$ ipython --no-banner

In [1]: import numpy as np

In [2]: np.set_printoptions(precision=2, suppress=True, linewidth=200, floatmode="fixed")

In [3]: M2 = np.array([[0.6], [1.4]])

In [4]: W2 = np.array([[0.1, -0.5, 0.7]])

In [5]: feats = M2 @ W2

In [6]: print(feats)
[[ 0.06 -0.30  0.42]
 [ 0.14 -0.70  0.98]]

In [7]: M2 = feats / np.linalg.norm(feats, axis=1)
---------------------------------------------------------------------------
ValueError                                Traceback (most recent call last)
Cell In[7], line 1
----> 1 M2 = feats / np.linalg.norm(feats, axis=1)

ValueError: operands could not be broadcast together with shapes (2,3) (2,) 

In [8]: M2 = feats / np.linalg.norm(feats, axis=1, keepdims=True)

In [9]: cov = M2 @ M2.T

In [10]: np.linalg.norm(M2, axis=1)
Out[10]: array([1.00, 1.00])

In [11]: cov
Out[11]: 
array([[1.00, 1.00],
       [1.00, 1.00]])

In [12]: (np.abs(cov) > 0.9).astype(int)
Out[12]: 
array([[1, 1],
       [1, 1]])

In [13]: U, sigma, VT = np.linalg.svd(feats)

In [14]: np.argmax(sigma[:-1] / (sigma[1:] + 1e-6)) + 1
Out[14]: np.int64(1)

In [15]: M2 = U[:, :1] @ np.diag(sigma[:1]) @ VT[:1]

In [16]: print(M2)
[[ 0.06 -0.30  0.42]
 [ 0.14 -0.70  0.98]]

In [17]: np.linalg.matrix_rank(M2)
Out[17]: np.int64(1)

In [18]: K = np.array([[12, 6, 3],
    ...:     [4, 2, 0],
    ...:     [0, 0, 0],
    ...:     [12, 6, 3],
    ...:     [7, 2, 1],
    ...:     [0, 0, 0],
    ...:     [0, 0, 0],
    ...:     [4, 2, 0],
    ...:     [0, 0, 0],
    ...:     [0, 0, 0],
    ...:     [12, 6, 3],
    ...:     [0, 0, 0],
    ...:     [6, 6, 1],
    ...:     [0, 0, 0]])

In [19]: hat = K @ np.linalg.solve(K.T @ K, K.T)

In [20]: round(np.trace(hat), 2)
Out[20]: np.float64(3.0)

In [21]: np.round(np.linalg.eigvalsh(hat), 2) + 0
Out[21]: array([0.00, 0.00, 0.00, 0.00, 0.00, 0.00, 0.00, 0.00, 0.00, 0.00, 0.00, 1.00, 1.00, 1.00])
